% python3 -q
>>> import numpy as np
>>> np.set_printoptions(precision=2, suppress=True, linewidth=100, floatmode="fixed")
>>> M2 = np.array([[1, -4, 3, -1, 0, 4, 4],
...     [-1, 3, -4, 5, 3, 1, 2],
...     [5, 3, 0, -3, -3, 0, 1],
...     [2, 1, 3, -3, 1, 5, 5],
...     [-1, -5, -1, 3, 5, -1, 2],
...     [-1, 1, -1, 5, 2, -5, 1],
...     [-2, 4, -3, -5, -4, 2, -5]])
>>> F = M2 - M2.T
>>> print(F)
[[  0  -3  -2  -3   1   5   6]
 [  3   0  -7   4   8   0  -2]
 [  2   7   0  -6  -2   1   4]
 [  3  -4   6   0  -2   0  10]
 [ -1  -8   2   2   0  -3   6]
 [ -5   0  -1   0   3   0  -1]
 [ -6   2  -4 -10  -6   1   0]]
>>> # skew, so no eigenvalue has a real part
>>> np.allclose(F[:-1].T @ np.linalg.lstsq(F[:-1].T, F[-1])[0], F[-1])
True
>>> np.unique(F.round(6), axis=0).shape
(7, 7)
>>> np.linalg.lstsq(F[:-1].T, F[-1])[2]
np.int32(6)
>>> left, sigma, VT = np.linalg.svd(F, full_matrices=False)
>>> np.cumsum(sigma ** 2) / np.sum(sigma ** 2)
array([0.36, 0.72, 0.84, 0.96, 0.98, 1.00, 1.00])
>>> np.round(VT @ VT.T, 2) + 0
array([[1.00, 0.00, 0.00, 0.00, 0.00, 0.00, 0.00],
       [0.00, 1.00, 0.00, 0.00, 0.00, 0.00, 0.00],
       [0.00, 0.00, 1.00, 0.00, 0.00, 0.00, 0.00],
       [0.00, 0.00, 0.00, 1.00, 0.00, 0.00, 0.00],
       [0.00, 0.00, 0.00, 0.00, 1.00, 0.00, 0.00],
       [0.00, 0.00, 0.00, 0.00, 0.00, 1.00, 0.00],
       [0.00, 0.00, 0.00, 0.00, 0.00, 0.00, 1.00]])
>>> print((sigma > 1e-8).sum())
6
>>> data = np.load("m.npy")
>>> data
array([[ 0.00,  0.00,  0.00,  3.00],
       [ 0.00,  0.00,  0.00, -1.00],
       [ 0.00,  0.00,  0.00, -3.00],
       [ 3.00, -1.00, -3.00,  0.00]])
>>> x0 = np.array([9, 6, 2, 5])
>>> print(data @ x0)
[ 15.00  -5.00 -15.00  15.00]
>>> data @ np.eye(4)[3]
array([ 3.00, -1.00, -3.00,  0.00])
>>> data @ (2 * x0)
array([ 30.00, -10.00, -30.00,  30.00])
>>> np.linalg.norm(data @ x0) <= np.linalg.norm(data, 2) * np.linalg.norm(x0) + 1e-9
np.True_
